$ python3 -q
>>> import numpy as np
>>> np.set_printoptions(precision=1, suppress=True, linewidth=200, legacy="1.25")
>>> rng = np.random.default_rng(518451)
>>> K = np.eye(11, dtype=int)[rng.permutation(11)]
>>> K
array([[0, 1, 0, 0, 0, 0, 0, 0, 0, 0, 0],
       [0, 0, 1, 0, 0, 0, 0, 0, 0, 0, 0],
       [0, 0, 0, 0, 1, 0, 0, 0, 0, 0, 0],
       [1, 0, 0, 0, 0, 0, 0, 0, 0, 0, 0],
       [0, 0, 0, 0, 0, 0, 0, 1, 0, 0, 0],
       [0, 0, 0, 0, 0, 0, 0, 0, 0, 1, 0],
       [0, 0, 0, 0, 0, 0, 0, 0, 0, 0, 1],
       [0, 0, 0, 0, 0, 0, 0, 0, 1, 0, 0],
       [0, 0, 0, 1, 0, 0, 0, 0, 0, 0, 0],
       [0, 0, 0, 0, 0, 0, 1, 0, 0, 0, 0],
       [0, 0, 0, 0, 0, 1, 0, 0, 0, 0, 0]])
>>> x0 = np.array([2, 1, 1, 8, 1, 7, 8, 7, 6, 5, 6])
>>> np.sort(np.abs(np.degrees(np.angle(np.linalg.eigvals(K)))))
array([  0. ,   0. ,  51.4,  51.4,  90. ,  90. , 102.9, 102.9, 154.3, 154.3, 180. ])
>>> round(float(np.linalg.norm(x0)), 1), round(float(np.linalg.norm(K @ x0)), 1)
(18.2, 18.2)
>>> 11 - np.linalg.matrix_rank(K - np.eye(11), tol=1e-8)
2
>>> theta = np.radians(45)
>>> R = np.eye(11)
>>> R[7, 7] = R[10, 10] = np.cos(theta)
>>> R[7, 10], R[10, 7] = -np.sin(theta), np.sin(theta)
>>> R
array([[ 1. ,  0. ,  0. ,  0. ,  0. ,  0. ,  0. ,  0. ,  0. ,  0. ,  0. ],
       [ 0. ,  1. ,  0. ,  0. ,  0. ,  0. ,  0. ,  0. ,  0. ,  0. ,  0. ],
       [ 0. ,  0. ,  1. ,  0. ,  0. ,  0. ,  0. ,  0. ,  0. ,  0. ,  0. ],
       [ 0. ,  0. ,  0. ,  1. ,  0. ,  0. ,  0. ,  0. ,  0. ,  0. ,  0. ],
       [ 0. ,  0. ,  0. ,  0. ,  1. ,  0. ,  0. ,  0. ,  0. ,  0. ,  0. ],
       [ 0. ,  0. ,  0. ,  0. ,  0. ,  1. ,  0. ,  0. ,  0. ,  0. ,  0. ],
       [ 0. ,  0. ,  0. ,  0. ,  0. ,  0. ,  1. ,  0. ,  0. ,  0. ,  0. ],
       [ 0. ,  0. ,  0. ,  0. ,  0. ,  0. ,  0. ,  0.7,  0. ,  0. , -0.7],
       [ 0. ,  0. ,  0. ,  0. ,  0. ,  0. ,  0. ,  0. ,  1. ,  0. ,  0. ],
       [ 0. ,  0. ,  0. ,  0. ,  0. ,  0. ,  0. ,  0. ,  0. ,  1. ,  0. ],
       [ 0. ,  0. ,  0. ,  0. ,  0. ,  0. ,  0. ,  0.7,  0. ,  0. ,  0.7]])
>>> B = K @ R.T
>>> round(np.linalg.det(R), 1), np.round(np.trace(R), 1)
(1.0, 10.4)
>>> np.abs(B - K).max(axis=0)
array([0. , 0. , 0. , 0. , 0. , 0. , 0. , 0.7, 0. , 0. , 0.7])
>>> np.allclose(K @ K.T, B @ B.T)
True
>>> B
array([[ 0. ,  1. ,  0. ,  0. ,  0. ,  0. ,  0. ,  0. ,  0. ,  0. ,  0. ],
       [ 0. ,  0. ,  1. ,  0. ,  0. ,  0. ,  0. ,  0. ,  0. ,  0. ,  0. ],
       [ 0. ,  0. ,  0. ,  0. ,  1. ,  0. ,  0. ,  0. ,  0. ,  0. ,  0. ],
       [ 1. ,  0. ,  0. ,  0. ,  0. ,  0. ,  0. ,  0. ,  0. ,  0. ,  0. ],
       [ 0. ,  0. ,  0. ,  0. ,  0. ,  0. ,  0. ,  0.7,  0. ,  0. ,  0.7],
       [ 0. ,  0. ,  0. ,  0. ,  0. ,  0. ,  0. ,  0. ,  0. ,  1. ,  0. ],
       [ 0. ,  0. ,  0. ,  0. ,  0. ,  0. ,  0. , -0.7,  0. ,  0. ,  0.7],
       [ 0. ,  0. ,  0. ,  0. ,  0. ,  0. ,  0. ,  0. ,  1. ,  0. ,  0. ],
       [ 0. ,  0. ,  0. ,  1. ,  0. ,  0. ,  0. ,  0. ,  0. ,  0. ,  0. ],
       [ 0. ,  0. ,  0. ,  0. ,  0. ,  0. ,  1. ,  0. ,  0. ,  0. ,  0. ],
       [ 0. ,  0. ,  0. ,  0. ,  0. ,  1. ,  0. ,  0. ,  0. ,  0. ,  0. ]])
>>> np.allclose(np.linalg.norm(K, axis=1), np.linalg.norm(B, axis=1))
True
>>> x0 = np.array([5, -1, 5, -5, -2, -4, 2, -4, -5, 5, -2])
>>> round(float(np.linalg.norm(x0)), 1), round(float(np.linalg.norm(B @ x0)), 1)
(13.0, 13.0)
>>> np.abs(np.linalg.eigvals(B))
array([1., 1., 1., 1., 1., 1., 1., 1., 1., 1., 1.])
>>> np.round(np.linalg.det(B), 1)
-1.0
>>> B.T @ (B @ x0)
array([ 5., -1.,  5., -5., -2., -4.,  2., -4., -5.,  5., -2.])
>>> np.linalg.inv(B)
array([[ 0. ,  0. ,  0. ,  1. ,  0. ,  0. ,  0. ,  0. ,  0. ,  0. ,  0. ],
       [ 1. ,  0. ,  0. ,  0. ,  0. ,  0. ,  0. ,  0. ,  0. ,  0. ,  0. ],
       [ 0. ,  1. ,  0. ,  0. ,  0. ,  0. ,  0. ,  0. ,  0. ,  0. ,  0. ],
       [ 0. ,  0. ,  0. ,  0. ,  0. ,  0. ,  0. ,  0. ,  1. ,  0. ,  0. ],
       [ 0. ,  0. ,  1. ,  0. ,  0. ,  0. ,  0. ,  0. ,  0. ,  0. ,  0. ],
       [ 0. ,  0. ,  0. ,  0. ,  0. ,  0. ,  0. ,  0. ,  0. ,  0. ,  1. ],
       [ 0. ,  0. ,  0. ,  0. ,  0. ,  0. ,  0. ,  0. ,  0. ,  1. ,  0. ],
       [ 0. ,  0. ,  0. ,  0. ,  0.7,  0. , -0.7,  0. ,  0. ,  0. ,  0. ],
       [ 0. ,  0. ,  0. ,  0. ,  0. ,  0. ,  0. ,  1. ,  0. ,  0. ,  0. ],
       [ 0. ,  0. ,  0. ,  0. ,  0. ,  1. ,  0. ,  0. ,  0. ,  0. ,  0. ],
       [ 0. ,  0. ,  0. ,  0. ,  0.7,  0. ,  0.7,  0. ,  0. ,  0. ,  0. ]])
>>> arr = np.load("a.npy")
>>> arr
array([[  3., -14., -16.,  -7.],
       [ 18., -23., -10.,   8.],
       [-15.,  14.,   4.,  -5.],
       [  6.,   0.,   6.,   6.]])
>>> T = np.stack([arr, -2 * arr, arr[::-1]])
>>> (T @ arr.T).shape
(3, 4, 4)
>>> np.linalg.norm(T, axis=(1, 2))
array([45.8, 91.6, 45.8])
>>> np.linalg.matrix_rank(T)
array([3, 3, 3])
>>> T.shape
(3, 4, 4)
>>> np.round(np.poly(arr), 1) + 0
array([   1.,   10.,  -21., -270.,    0.])
>>> np.round(np.linalg.eigvals(arr), 1) + 0
array([-9., -6.,  0.,  5.])
>>> np.einsum("ij,ji->", arr, arr)
142.0
>>> np.einsum("ii->", arr)
-10.0
>>> round(float(np.linalg.det(2 * arr)), 1), round(np.linalg.det(arr), 1)
(0.0, 0.0)
>>> B = np.array([[-5, -1, -2, 5, -3],
...     [-3, 2, -1, 0, -5],
...     [-5, 1, -3, 3, 1],
...     [1, -4, -5, -1, 3],
...     [3, 0, 1, 3, 0],
...     [-4, -5, 5, 1, 5]])
>>> F = np.block([[np.zeros((6, 6)), B], [B.T, np.zeros((5, 5))]])
>>> F
array([[ 0.,  0.,  0.,  0.,  0.,  0., -5., -1., -2.,  5., -3.],
       [ 0.,  0.,  0.,  0.,  0.,  0., -3.,  2., -1.,  0., -5.],
       [ 0.,  0.,  0.,  0.,  0.,  0., -5.,  1., -3.,  3.,  1.],
       [ 0.,  0.,  0.,  0.,  0.,  0.,  1., -4., -5., -1.,  3.],
       [ 0.,  0.,  0.,  0.,  0.,  0.,  3.,  0.,  1.,  3.,  0.],
       [ 0.,  0.,  0.,  0.,  0.,  0., -4., -5.,  5.,  1.,  5.],
       [-5., -3., -5.,  1.,  3., -4.,  0.,  0.,  0.,  0.,  0.],
       [-1.,  2.,  1., -4.,  0., -5.,  0.,  0.,  0.,  0.,  0.],
       [-2., -1., -3., -5.,  1.,  5.,  0.,  0.,  0.,  0.,  0.],
       [ 5.,  0.,  3., -1.,  3.,  1.,  0.,  0.,  0.,  0.,  0.],
       [-3., -5.,  1.,  3.,  0.,  5.,  0.,  0.,  0.,  0.,  0.]])
>>> U, sv, Vt = np.linalg.svd(F)
>>> evecs = Vt[:(sv > 1e-8).sum()]
>>> x0 = F[10] + 4 * F[3] + rng.integers(2) * np.eye(11)[5]
>>> x0
array([ -3.,  -5.,   1.,   3.,   0.,   6.,   4., -16., -20.,  -4.,  12.])
>>> np.linalg.matrix_rank(np.vstack([F, x0]))
11
>>> np.allclose(evecs.T @ evecs @ x0, x0)
False
>>> np.diag(evecs.T @ evecs)
array([0.8, 0.6, 1. , 1. , 0.7, 1. , 1. , 1. , 1. , 1. , 1. ])
>>> gram = F.T @ F
>>> np.round(np.linalg.eigvalsh(gram)[::-1], 1) + 0
array([116.5, 116.5, 103.8, 103.8,  56.3,  56.3,  23.5,  23.5,  10.8,  10.8,   0. ])
>>> np.linalg.matrix_rank(gram)
10
>>> (F @ F.T).shape
(11, 11)
>>> U, sv, Vt = np.linalg.svd(F)
>>> np.argmax(sv[:-1] / (sv[1:] + 1e-6)) + 1
10
>>> B = U[:, :10] @ np.diag(sv[:10]) @ Vt[:10]
>>> np.round(np.abs(F - B).max(), 1)
0.0
>>> np.linalg.matrix_rank(B)
10
>>> idx = rng.permutation(11)
>>> idx
array([10,  5,  4,  9,  3,  6,  0,  2,  1,  8,  7])
>>> B = F[idx][:, idx]
>>> np.round(np.sort(np.abs(np.linalg.eigvals(B))), 1) + 0
array([ 0. ,  3.3,  3.3,  4.8,  4.8,  7.5,  7.5, 10.2, 10.2, 10.8, 10.8])
>>> np.round(np.abs(np.linalg.eigvals(F)).max(), 1)
10.8
>>> M = np.load("case19.npy")
>>> M
array([[ 56, -40,  16, -48,  32,  56, -32,  24],
       [  0,   0,   0,   0,   0,   0,   0,   0],
       [ 28, -20,   8, -24,  16,  28, -16,  12]])
>>> M.ravel(order="F")
array([ 56,   0,  28, -40,   0, -20,  16,   0,   8, -48,   0, -24,  32,   0,  16,  56,   0,  28, -32,   0, -16,  24,   0,  12])
>>> M.reshape(2, -1)
array([[ 56, -40,  16, -48,  32,  56, -32,  24,   0,   0,   0,   0],
       [  0,   0,   0,   0,  28, -20,   8, -24,  16,  28, -16,  12]])
>>> T = M.reshape(3, 2, -1)
>>> T.sum(axis=1)
array([[ 88,  16, -16, -24],
       [  0,   0,   0,   0],
       [ 44,   8,  -8, -12]])
>>> T.transpose(1, 0, 2)
array([[[ 56, -40,  16, -48],
        [  0,   0,   0,   0],
        [ 28, -20,   8, -24]],

       [[ 32,  56, -32,  24],
        [  0,   0,   0,   0],
        [ 16,  28, -16,  12]]])
>>> np.einsum("ihd,ihd->ih", T, T)
array([[7296, 5760],
       [   0,    0],
       [1824, 1440]])
>>> W0 = np.load("m.npy")
>>> W0
array([[4, 0, 0, 0, 0, 0, 0],
       [5, 2, 0, 0, 0, 0, 0],
       [2, 1, 2, 0, 0, 0, 0],
       [5, 1, 5, 4, 0, 0, 0],
       [1, 0, 2, 4, 0, 0, 0],
       [0, 1, 0, 5, 2, 5, 0],
       [4, 4, 1, 1, 2, 0, 1]])
>>> [int(np.linalg.matrix_rank(np.linalg.matrix_power(W0, p))) for p in range(1, 8)]
[6, 6, 6, 6, 6, 6, 6]
>>> np.sort(np.linalg.eigvals(W0))
array([0., 1., 2., 2., 4., 4., 5.])
>>> np.prod(np.diag(W0)), np.round(np.linalg.det(W0), 1)
(0, 0.0)
>>> np.unique(W0.round(6), axis=0).shape
(7, 7)
>>> np.allclose(W0[:-1].T @ np.linalg.lstsq(W0[:-1].T, W0[-1])[0], W0[-1])
False
>>> np.linalg.lstsq(W0[:-1].T, W0[-1])[2]
5
>>> round(np.trace(np.linalg.pinv(W0) @ W0), 1)
6.0
>>> mat = 2 * np.eye(4) + np.ones((4, 4))
>>> mat
array([[3., 1., 1., 1.],
       [1., 3., 1., 1.],
       [1., 1., 3., 1.],
       [1., 1., 1., 3.]])
>>> vals, evecs = np.linalg.eigh(mat)
>>> evecs @ np.diag(vals) @ evecs.T
array([[3., 1., 1., 1.],
       [1., 3., 1., 1.],
       [1., 1., 3., 1.],
       [1., 1., 1., 3.]])
>>> vals
array([2., 2., 2., 6.])
>>> np.unique(vals.round(6) + 0, return_counts=True)[1]
array([3, 1])
>>> idx = rng.permutation(4)
>>> B = mat[:, idx] * rng.choice([-1, 1], 4)
>>> B
array([[ 1., -1.,  3., -1.],
       [ 3., -1.,  1., -1.],
       [ 1., -3.,  1., -1.],
       [ 1., -1.,  1., -3.]])
>>> U, _, Vt = np.linalg.svd(mat.T @ B)
>>> np.round(np.linalg.lstsq(mat, B)[0], 1) + 0
array([[ 0.,  0.,  1.,  0.],
       [ 1.,  0.,  0.,  0.],
       [ 0., -1.,  0.,  0.],
       [ 0.,  0.,  0., -1.]])
>>> np.round(U @ Vt, 1) + 0
array([[ 0.,  0.,  1.,  0.],
       [ 1.,  0.,  0.,  0.],
       [ 0., -1.,  0.,  0.],
       [ 0.,  0.,  0., -1.]])
>>> f = np.array([-1, 2, 0, -2])
>>> B = mat + np.outer(f, np.eye(4)[3])
>>> round(float(np.linalg.det(B) / np.linalg.det(mat)), 1), round(float(1 + np.linalg.solve(mat, f)[3]), 1)
(0.1, 0.1)
>>> B
array([[3., 1., 1., 0.],
       [1., 3., 1., 3.],
       [1., 1., 3., 1.],
       [1., 1., 1., 1.]])
>>> np.linalg.matrix_rank(B - mat)
1
>>> np.argsort(-np.linalg.norm(B, axis=0).round(6), kind="stable")[:3]
array([0, 1, 2])
>>> round(np.linalg.norm(B, 2) / np.linalg.norm(B), 1)
0.9
>>> [round(float(x), 1) for x in np.linalg.svd(B, compute_uv=False)[:3]]
[6.0, 2.8, 2.0]
>>> B = np.linalg.inv(mat)
>>> np.allclose(B, mat.T)
False
>>> E = np.loadtxt("w.csv", delimiter=",")
>>> E.round(1) + 0
array([[-0.6,  0.3, -0.1,  0.1],
       [-1.4,  0.7, -0.4,  0.2],
       [ 2.2, -0.7, -1.6, -1.1],
       [-0.5,  0.2,  0. ,  0.1],
       [-1.7,  0.4,  2.3,  1.2],
       [ 2.4, -0.3, -4.3, -2.2],
       [ 1.3, -0.7,  0.7,  0. ],
       [ 1.6, -0.5, -1.3, -0.9],
       [-2.1,  1. , -0.2,  0.4],
       [ 2.2, -0.8, -1.3, -1. ]])
>>> idx = E[:, 1] > np.median(E[:, 1])
>>> f = E[idx].mean(axis=0) - E[~idx].mean(axis=0)
>>> (((E - E.mean(axis=0)) @ f > 0) == idx).mean()
1.0
>>> f
array([-3.2,  1.2,  1.9,  1.4])
>>> cent = E[[9, 3]].astype(float)
>>> for _ in range(3):
...     idx = np.linalg.norm(E[:, None] - cent, axis=-1).argmin(axis=1)
...     cent = np.array([E[idx == j].mean(axis=0) for j in range(2)])
... 
>>> idx
array([1, 1, 0, 1, 1, 0, 1, 0, 1, 0])
>>> np.abs(cent[1] - cent[0]).argmax()
0
>>> cent[1] - cent[0]
array([-2.9,  0.9,  2.5,  1.6])
>>> Xc = E - E.mean(axis=0)
>>> U, sv, Vt = np.linalg.svd(Xc, full_matrices=False)
>>> sv.round(1) + 0
array([7.5, 3.3, 0. , 0. ])
>>> np.searchsorted(np.cumsum(sv ** 2) / (sv ** 2).sum(), 0.9) + 1
2
>>> Xc = E - E.mean(axis=0)
>>> evecs = np.linalg.svd(Xc)[2][:2]
>>> B = Xc - Xc @ evecs.T @ evecs
>>> np.round(B.std(axis=0), 1) + 0
array([0., 0., 0., 0.])
>>> np.round(np.linalg.norm(B) / np.linalg.norm(Xc), 1)
0.0
>>> x0 = np.array([-1, -1, 3, -3])
>>> a = np.maximum(E @ x0, 0)
>>> np.round(E * (a > 1e-9)[:, None], 1) + 0
array([[ 0. ,  0. ,  0. ,  0. ],
       [ 0. ,  0. ,  0. ,  0. ],
       [ 0. ,  0. ,  0. ,  0. ],
       [ 0. ,  0. ,  0. ,  0. ],
       [-1.7,  0.4,  2.3,  1.2],
       [ 0. ,  0. ,  0. ,  0. ],
       [ 1.3, -0.7,  0.7,  0. ],
       [ 0. ,  0. ,  0. ,  0. ],
       [ 0. ,  0. ,  0. ,  0. ],
       [ 0. ,  0. ,  0. ,  0. ]])
>>> np.maximum(E @ x0, 0) - np.maximum(-E @ x0, 0)
array([-0.3, -1. , -3. , -0.1,  4.4, -8.4,  1.6, -2.5, -0.6, -2.3])
>>> a
array([0. , 0. , 0. , 0. , 4.4, 0. , 1.6, 0. , 0. , 0. ])
>>> np.maximum(E @ (3 * x0), 0)
array([ 0. ,  0. ,  0. ,  0. , 13.1,  0. ,  4.7,  0. ,  0. ,  0. ])
>>> np.flatnonzero(a > 1e-9)
array([4, 6])
>>> E.T @ a
array([-5.5,  0.6, 10.9,  5.4])
>>> X = np.array([[-3, -1, 3, -2, 2], [-3, 0, -1, 1, 1], [2, -1, -1, -3, -3]])
>>> x0 = np.array([-2, 1, 1, 1, 0])
>>> (X @ x0).argmax()
0
>>> X @ np.ones(5)
array([-1., -2., -6.])
>>> np.linalg.norm(X @ x0) <= np.linalg.norm(X, 2) * np.linalg.norm(x0) + 1e-9
True
>>> np.einsum("ij,j->i", X, x0)
array([ 6,  6, -9])
